% python3 -q
>>> import numpy as np
>>> import numpy.linalg as la
>>> np.set_printoptions(precision=1, suppress=True, linewidth=120, floatmode="fixed")
>>> K = np.array([[1.0, 0.0, 0.0], [0.0, 0.5, 0.5], [0.0, 0.5, 0.5]])
>>> K
array([[1.0, 0.0, 0.0],
       [0.0, 0.5, 0.5],
       [0.0, 0.5, 0.5]])
>>> ev, vecs = la.eigh(K)
>>> vec = np.array([0, -3, 2])
>>> la.eigvalsh(K[1:, 1:])
array([0.0, 1.0])
>>> vecs * np.abs(ev) @ vecs.T
array([[1.0, 0.0, 0.0],
       [0.0, 0.5, 0.5],
       [0.0, 0.5, 0.5]])
>>> Uu, sv, VT = la.svd(K)
>>> vecs = VT[:(sv > 1e-8).sum()]
>>> rng = np.random.default_rng(6844)
>>> vec = K[0] + 4 * K[1] + rng.integers(2) * np.eye(3)[2]
>>> vec
array([1.0, 2.0, 3.0])
>>> np.diag(vecs.T @ vecs)
array([1.0, 0.5, 0.5])
>>> round(la.norm(vec - vecs.T @ vecs @ vec), 1)
np.float64(0.7)
>>> labels = rng.permutation(3)
>>> labels
array([1, 0, 2])
>>> A2 = K[labels][:, labels]
>>> np.trace(A2)
np.float64(2.0)
>>> np.allclose(A2, K)
False
>>> A2
array([[0.5, 0.0, 0.5],
       [0.0, 1.0, 0.0],
       [0.5, 0.0, 0.5]])
>>> np.round(np.sort(np.abs(la.eigvals(A2))), 1) + 0
array([0.0, 1.0, 1.0])
>>> np.diag(A2)
array([0.5, 1.0, 0.5])
>>> (A2 != 0).astype(int)
array([[1, 0, 1],
       [0, 1, 0],
       [1, 0, 1]])
>>> np.round(np.sort(la.eigvals(A2).real), 1) + 0
array([0.0, 1.0, 1.0])
>>> m1 = np.loadtxt("m.csv", delimiter=",")
>>> m1
array([[-0.2, -0.3, -1.1,  2.2, -1.4, -1.1,  0.3],
       [-0.4, -2.0, -1.5, -0.6, -0.3,  1.0, -1.0],
       [ 1.1,  0.1, -1.6,  0.2,  1.6,  0.3,  1.6],
       [-1.7, -0.1,  0.4, -0.1, -0.6,  1.3,  1.9],
       [ 1.7,  0.6, -0.3, -0.8, -2.0,  0.9,  0.4],
       [ 0.9, -2.0,  1.2, -0.5, -0.2, -1.2,  1.1],
       [ 0.9, -0.6,  1.2,  1.8,  0.4,  1.7, -0.4]])
>>> A2 = m1 / la.norm(m1, axis=1, keepdims=True)
>>> gram = A2 @ A2.T
>>> gram[4].round(1) + 0
array([0.0, 0.0, 0.0, 0.0, 1.0, 0.0, 0.0])
>>> np.argwhere(np.triu(np.abs(gram) > 0.95, 1))
array([], shape=(0, 2), dtype=int64)
>>> np.allclose(m1 @ m1.T, m1.T @ m1)
True
>>> np.round(np.trace(m1), 1)
np.float64(-7.5)
>>> arr = np.loadtxt("out17.csv", delimiter=",")
>>> arr.round(1) + 0
array([[  5.7,   3.4,  -3.2,   9.4],
       [  4.3,   3.1,  -2.7,   7.8],
       [  4.2,   3.1,  -2.7,   7.8],
       [  3.3,   2.8,  -2.3,   6.7],
       [  1.7,   2.3,  -1.6,   4.7],
       [ -0.3,   1.5,  -0.5,   2.1],
       [ -0.4,   1.4,  -0.4,   1.9],
       [ -0.5,   1.4,  -0.4,   1.9],
       [ -1.2,   0.4,   0.5,   0.1],
       [ -1.1,   0.4,   0.5,   0.1],
       [ -1.0,   0.3,   0.5,   0.0],
       [ -1.0,   0.3,   0.5,   0.0],
       [ -0.8,   0.2,   0.5,   0.0],
       [ -0.7,   0.1,   0.4,   0.0],
       [ -0.1,   0.0,   0.1,   0.0],
       [  0.0,   0.0,   0.0,   0.0],
       [  0.0,   0.0,   0.0,   0.0],
       [  0.3,   0.0,  -0.4,   0.0],
       [  0.5,   0.2,  -1.5,  -0.5],
       [ -0.9,   1.0,  -3.9,  -2.8],
       [ -2.1,   1.3,  -5.0,  -4.4],
       [ -2.1,   1.3,  -5.0,  -4.4],
       [ -2.2,   1.4,  -5.0,  -4.5],
       [ -2.4,   1.4,  -5.2,  -4.7],
       [ -3.3,   1.6,  -5.8,  -5.9],
       [ -7.4,   2.5,  -8.2, -10.6],
       [ -8.1,   2.7,  -8.6, -11.3]])
>>> r = la.matrix_rank(arr)
>>> r
np.int64(3)
>>> ns = la.svd(arr)[2][r:].T
>>> [int(la.matrix_rank(np.delete(arr, i, axis=0))) for i in range(27)]
[3, 3, 3, 3, 3, 3, 3, 3, 3, 3, 3, 3, 3, 3, 3, 3, 3, 3, 3, 3, 3, 3, 3, 3, 3, 3, 3]
>>> [int(la.matrix_rank(arr[:i])) for i in range(1, len(arr) + 1)]
[1, 2, 3, 3, 3, 3, 3, 3, 3, 3, 3, 3, 3, 3, 3, 3, 3, 3, 3, 3, 3, 3, 3, 3, 3, 3, 3]
>>> cen = arr - arr.mean(axis=0)
>>> Uu, sv, VT = la.svd(cen, full_matrices=False)
>>> np.abs(VT[0]).argmax()
np.int64(3)
>>> np.round(sv ** 2 / (sv ** 2).sum(), 1) + 0
array([0.8, 0.1, 0.0, 0.0])
>>> np.abs(Uu[:, 0]).argmax()
np.int64(26)
>>> W0 = np.loadtxt("case7.csv", delimiter=",")
>>> W0
array([[ 1.0, -3.0, -3.0,  1.0,  2.0,  0.0,  0.0,  0.0],
       [-3.0,  2.0,  2.0, -1.0,  0.0,  3.0, -3.0,  1.0],
       [-2.0,  2.0, -1.0,  1.0, -2.0,  3.0,  3.0, -3.0],
       [-1.0,  0.0, -1.0,  3.0,  2.0,  2.0,  0.0,  0.0],
       [ 3.0, -2.0, -2.0, -1.0, -2.0,  1.0,  1.0, -3.0],
       [ 0.0,  3.0,  0.0, -3.0,  2.0, -3.0, -1.0, -2.0],
       [ 1.0,  3.0, -2.0,  3.0, -3.0,  3.0,  3.0,  0.0],
       [ 2.0,  3.0,  2.0, -2.0, -1.0, -1.0,  1.0, -2.0],
       [-2.0, -2.0,  2.0,  2.0,  2.0,  3.0,  2.0,  3.0]])
>>> proj = W0 @ la.solve(W0.T @ W0, W0.T)
>>> round(float(np.trace(proj)), 1)
8.0
>>> la.matrix_rank(np.eye(9) - proj)
np.int64(1)
>>> proj.round(1) + 0
array([[ 0.6, -0.1, -0.1,  0.1,  0.2,  0.2,  0.1, -0.3,  0.1],
       [-0.1,  1.0,  0.0,  0.0,  0.1,  0.0,  0.0, -0.1,  0.0],
       [-0.1,  0.0,  1.0,  0.0,  0.1,  0.1,  0.0, -0.1,  0.0],
       [ 0.1,  0.0,  0.0,  1.0, -0.1, -0.1,  0.0,  0.1,  0.0],
       [ 0.2,  0.1,  0.1, -0.1,  0.8, -0.1,  0.0,  0.2, -0.1],
       [ 0.2,  0.0,  0.1, -0.1, -0.1,  0.9,  0.0,  0.2, -0.1],
       [ 0.1,  0.0,  0.0,  0.0,  0.0,  0.0,  1.0,  0.0,  0.0],
       [-0.3, -0.1, -0.1,  0.1,  0.2,  0.2,  0.0,  0.8,  0.1],
       [ 0.1,  0.0,  0.0,  0.0, -0.1, -0.1,  0.0,  0.1,  1.0]])
>>> np.round(la.eigvalsh(proj), 1) + 0
array([0.0, 1.0, 1.0, 1.0, 1.0, 1.0, 1.0, 1.0, 1.0])
>>> np.allclose(proj @ proj, proj)
True
